>>> import numpy as np
>>> import numpy.linalg as la
>>> np.set_printoptions(precision=1, suppress=True, linewidth=200)
>>> rnd = lambda a: np.round(a, 1) + 0
>>> m1 = np.load("mat.npy")
>>> m1
array([[ 4.,  2.,  0.,  2.],
       [ 4.,  8.,  4.,  4.],
       [-4., -2.,  0., -2.],
       [-4., -6., -4., -2.]])
>>> other = m1[0, 0] * m1[1:] - np.outer(m1[1:, 0], m1[0])
>>> other
array([[  0.,  24.,  16.,   8.],
       [  0.,   0.,   0.,   0.],
       [  0., -16., -16.,   0.]])
>>> la.matrix_rank(other), la.matrix_rank(m1)
(np.int64(2), np.int64(3))
>>> m1[:, 0] / m1[0, 0]
array([ 1.,  1., -1., -1.])
>>> np.flatnonzero(~other.round(6).any(axis=1))
array([1])
>>> rng = np.random.default_rng(6514)
>>> idx = rng.permutation(4)
>>> idx
array([1, 0, 3, 2])
>>> other = m1[idx][:, idx]
>>> np.trace(other)
np.float64(10.0)
>>> np.allclose(other, m1)
False
>>> x = np.array([1, 0, 2, 1])
>>> h1 = np.maximum(m1 @ x, 0)
>>> m1.T @ h1
array([ 88., 140.,  64.,  76.])
>>> rnd(np.tanh(m1 @ x))
array([ 1.,  1., -1., -1.])
>>> left, sigma, vt = la.svd(m1)
>>> vecs = vt[:(sigma > 1e-8).sum()]
>>> x = m1[3] + -1 * m1[1] + rng.integers(2) * np.eye(4)[3]
>>> x
array([ -8., -14.,  -8.,  -5.])
>>> rnd(vecs.T @ vecs)
array([[ 1. ,  0. ,  0. ,  0. ],
       [ 0. ,  0.7,  0.3,  0.3],
       [ 0. ,  0.3,  0.7, -0.3],
       [ 0. ,  0.3, -0.3,  0.7]])
>>> np.allclose(vecs.T @ vecs @ x, x)
False
>>> rnd(np.diag(vecs.T @ vecs))
array([1. , 0.7, 0.7, 0.7])
>>> la.matrix_rank(np.vstack([m1, x]))
np.int64(4)
>>> W0 = np.loadtxt("case0.csv", delimiter=",")
>>> rnd(W0)
array([[ 0.8, -0.3, -0.3, -0.2, -0.3],
       [-0.3,  0.3, -0.5, -0.3, -0.6],
       [-0.3, -0.5,  0.6, -0.3, -0.5],
       [-0.2, -0.3, -0.3,  0.8, -0.3],
       [-0.3, -0.6, -0.5, -0.3,  0.4]])
>>> rnd(la.eigvalsh(W0).min())
np.float64(-1.0)
>>> [round(float(la.det(W0[:i, :i])), 2) + 0 for i in range(1, 6)]
[0.84, 0.11, -0.29, -0.45, -1.0]
>>> np.all(la.eigvalsh(W0) > 0)
np.False_
>>> rnd(W0[:, 2] @ W0[:, 0])
np.float64(0.0)
>>> rnd(W0 @ W0.T)
array([[1., 0., 0., 0., 0.],
       [0., 1., 0., 0., 0.],
       [0., 0., 1., 0., 0.],
       [0., 0., 0., 1., 0.],
       [0., 0., 0., 0., 1.]])
>>> rnd(la.pinv(W0))
array([[ 0.8, -0.3, -0.3, -0.2, -0.3],
       [-0.3,  0.3, -0.5, -0.3, -0.6],
       [-0.3, -0.5,  0.6, -0.3, -0.5],
       [-0.2, -0.3, -0.3,  0.8, -0.3],
       [-0.3, -0.6, -0.5, -0.3,  0.4]])
>>> rnd(la.norm(W0, axis=0))
array([1., 1., 1., 1., 1.])
>>> rnd(la.svd(W0, compute_uv=False))
array([1., 1., 1., 1., 1.])
